>>> import numpy as np
>>> np.set_printoptions(precision=4, suppress=True, linewidth=100, sign=" ")
>>> F = np.loadtxt("x.csv", delimiter=",")
>>> F
array([[-0.5, -0.3, -2.3, -0.2,  0.9,  0.4],
       [ 0.2, -0.9,  0.3,  1. , -0.2,  0. ],
       [-0.3, -0.5,  0.3, -1.2, -0.9,  0.7],
       [-1. ,  0.5, -1.2,  0.2,  1. , -0.7],
       [ 0.6,  0. , -0.6, -1.2, -0.1, -1.9],
       [ 1.2,  0.7,  0.1, -0.3,  0. ,  1. ],
       [ 1. ,  1.2,  1.2,  0.5,  0.8, -0.6],
       [ 0. , -1. ,  0.6, -0.7, -1.7, -0.2],
       [-0.6, -0.7,  0.1, -0.6, -0.2, -0.1],
       [ 0.2, -1.7,  0. ,  1.2, -1.5, -0.6],
       [-1. , -0.3,  2. ,  1.1, -0.4,  0.2],
       [-1. ,  2.7,  0.9, -0.2, -1.9,  1.3],
       [ 1.9, -0.4, -0.6,  0.7,  0.9, -0.8],
       [-0.1, -0.5, -2.6,  1.5,  1. ,  0.1],
       [-0.4,  0.7, -1.4, -1.4, -0.6,  0.1],
       [-1.9,  0.5,  0.3, -0.4,  0.3,  0.6],
       [-2. , -0.6,  2.1, -0.1,  0. ,  1.1],
       [ 3.6,  6.3, -1.5, -1.8, -0.9,  2.4],
       [ 1.2, -0.4, -0.6,  1. ,  0.6,  0. ],
       [ 0.9, -0.4,  0. ,  0. ,  0. ,  1.5],
       [-0.3, -0.1,  0.8,  0.1,  0.8,  0.5],
       [-0.4,  0.5,  0.9,  0.3, -0.9,  1.9],
       [ 0.2, -0.8,  1.8, -0.7,  0.7,  0.8],
       [-1.3, -0.9, -1.3, -0.7, -0.8, -0.1],
       [-1.8,  0.5, -0.6, -0.9, -0.3, -0.8],
       [-1.4,  1.3,  0.3,  0.1, -1.4, -0.9],
       [-0.6, -0.7, -1.1, -0.1,  0.3,  1.6],
       [-1.9,  0.9,  0.8,  0.7,  0.1,  1.5]])
>>> dist = np.linalg.norm(F[:, None] - F[None], axis=-1)
>>> (dist + 1e9 * np.eye(28)).round(6).argmin(axis=1)
array([ 13,  18,   8,   0,   8,  19,  20,   2,   2,   1,  16,  21,  18,   0,  24,  27,  10,  11,
        12,   5,  22,  27,  20,   8,  15,  24,   0,  15])
>>> dist[:5, :5]
array([[ 0.    ,  3.228 ,  3.3422,  1.8655,  3.3882],
       [ 3.228 ,  0.    ,  2.496 ,  2.8671,  3.2   ],
       [ 3.3422,  2.496 ,  0.    ,  3.3571,  3.0447],
       [ 1.8655,  2.8671,  3.3571,  0.    ,  2.7893],
       [ 3.3882,  3.2   ,  3.0447,  2.7893,  0.    ]])
>>> cen = (F - F.mean(axis=0)) / F.std(axis=0)
>>> print(np.argwhere(np.abs(cen) > 2))
[[  4   5]
 [ 11   4]
 [ 13   2]
 [ 17   0]
 [ 17   1]
 [ 17   3]
 [ 17   5]]
>>> b = np.linalg.lstsq(np.delete(cen, 3, axis=1), cen[:, 3])[0]
>>> np.abs(b).argmax()
np.int64(1)
>>> b
array([ 0.0433, -0.3367,  0.1548,  0.2476,  0.0034])
>>> A2 = np.array([[1, 4, 5, 1, 4, 3],
...     [3, 5, 0, 5, 4, 2],
...     [3, 2, 5, 2, 4, 4],
...     [5, 0, 4, 3, 1, 2],
...     [0, 2, 1, 0, 4, 0],
...     [5, 1, 2, 5, 1, 5],
...     [4, 2, 1, 2, 2, 3],
...     [2, 1, 3, 5, 3, 2],
...     [3, 4, 2, 5, 0, 3],
...     [4, 3, 1, 3, 0, 3]])
>>> mat = A2.T @ A2
>>> print(mat)
[[ 114   64   70  107   52   93]
 [  64   80   50   76   60   64]
 [  70   50   86   67   61   71]
 [ 107   76   67  127   59   92]
 [  52   60   61   59   79   55]
 [  93   64   71   92   55   89]]
>>> x = np.array([0, -4, 4, -3, 3, -4])
>>> h = np.maximum(mat @ x, 0)
>>> np.maximum(mat @ (3 * x), 0)
array([ 0,  0,  0,  0,  0,  0])
>>> np.maximum(mat @ x, 0) - np.maximum(-mat @ x, 0)
array([-513, -424, -158, -608, -156, -439])
>>> K = np.array([[8, 4, 2], [8, 7, 2], [0, 8, 5]])
>>> Q, R = np.linalg.qr(K)
>>> np.abs(np.diag(R))
array([ 11.3137,   8.2765,   1.2815])
>>> R
array([[-11.3137,  -7.7782,  -2.8284],
       [  0.    ,  -8.2765,  -4.833 ],
       [  0.    ,   0.    ,   1.2815]])
>>> round(float(np.trace(Q @ Q.T)), 4)
3.0
>>> Q.shape, R.shape
((3, 3), (3, 3))
>>> np.allclose(R.T @ R, K.T @ K)
True
>>> proj = np.triu(np.array([[0, -2, 0], [1, 0, 1], [-2, 2, 0]]), 1) + np.eye(3)
>>> A2 = proj @ K @ np.linalg.inv(proj)
>>> proj @ K - K @ proj
array([[-16.,   2.,  -8.],
       [  0.,  24.,  -2.],
       [  0.,   0.,  -8.]])
>>> np.trace(A2), np.trace(K)
(np.float64(20.0), np.int64(20))
>>> print(np.linalg.matrix_rank(A2))
3
>>> rng = np.random.default_rng(175617)
>>> A2 = K + rng.integers(-2, 3, (3, 2)) @ rng.integers(-2, 3, (2, 3))
>>> A2
array([[10,  6,  4],
       [ 4, 11, -2],
       [ 0, 10,  5]])
>>> print(np.round(np.linalg.svd(A2 - K, compute_uv=False), 4) + 0)
[ 7.1247  3.6385  0.    ]
>>> np.linalg.matrix_rank(A2 - K, tol=1e-8)
np.int64(2)
>>> arr = np.loadtxt("test4.csv", delimiter=",")
>>> arr
array([[ 0.3961, -0.4409,  0.2851,  0.3022,  0.73  , -0.2446,  0.9291,  0.2345],
       [-0.4409,  1.21  , -0.8755, -0.6612, -0.3735,  0.3968,  0.4214,  0.1052],
       [ 0.2851, -0.8755,  0.3237,  0.5825,  0.1318, -0.9234, -1.0018, -0.2652],
       [ 0.3022, -0.6612,  0.5825, -0.2011, -0.9547,  0.1279, -0.4375, -0.6472],
       [ 0.73  , -0.3735,  0.1318, -0.9547, -0.9886, -0.889 , -0.252 , -1.4294],
       [-0.2446,  0.3968, -0.9234,  0.1279, -0.889 ,  0.0176,  1.259 , -0.5792],
       [ 0.9291,  0.4214, -1.0018, -0.4375, -0.252 ,  1.259 , -1.8664,  0.4177],
       [ 0.2345,  0.1052, -0.2652, -0.6472, -1.4294, -0.5792,  0.4177,  0.1088]])
>>> [round(float(np.linalg.det(arr[:i, :i])), 2) + 0 for i in range(1, 9)]
[0.4, 0.28, -0.09, 0.05, 0.03, 0.02, -0.17, 0.0]
>>> J = np.load("case19.npy")
>>> J
array([[ 0, -2,  0,  0, -1,  0,  1, -1, -2],
       [ 2,  0,  1, -1, -2, -1,  0, -1, -2],
       [ 0, -1,  0, -2,  0, -1, -2,  0,  1],
       [ 0,  1,  2,  0, -2, -1,  2,  0, -1],
       [ 1,  2,  0,  2,  0,  1,  0,  2,  0],
       [ 0,  1,  1,  1, -1,  0,  2,  1,  1],
       [-1,  0,  2, -2,  0, -2,  0, -1,  2],
       [ 1,  1,  0,  0, -2, -1,  1,  0,  2],
       [ 2,  2, -1,  1,  0, -1, -2, -2,  0]])
>>> ang = np.radians(45)
>>> R = np.eye(6)
>>> R[2, 2] = R[5, 5] = np.cos(ang)
>>> R[2, 5], R[5, 2] = -np.sin(ang), np.sin(ang)
>>> R
array([[ 1.    ,  0.    ,  0.    ,  0.    ,  0.    ,  0.    ],
       [ 0.    ,  1.    ,  0.    ,  0.    ,  0.    ,  0.    ],
       [ 0.    ,  0.    ,  0.7071,  0.    ,  0.    , -0.7071],
       [ 0.    ,  0.    ,  0.    ,  1.    ,  0.    ,  0.    ],
       [ 0.    ,  0.    ,  0.    ,  0.    ,  1.    ,  0.    ],
       [ 0.    ,  0.    ,  0.7071,  0.    ,  0.    ,  0.7071]])
>>> A2 = F @ R.T
>>> np.allclose(np.linalg.norm(F, axis=1), np.linalg.norm(A2, axis=1))
True
>>> np.round(np.linalg.det(R), 4), round(float(np.trace(R)), 4)
(np.float64(1.0), 5.4142)
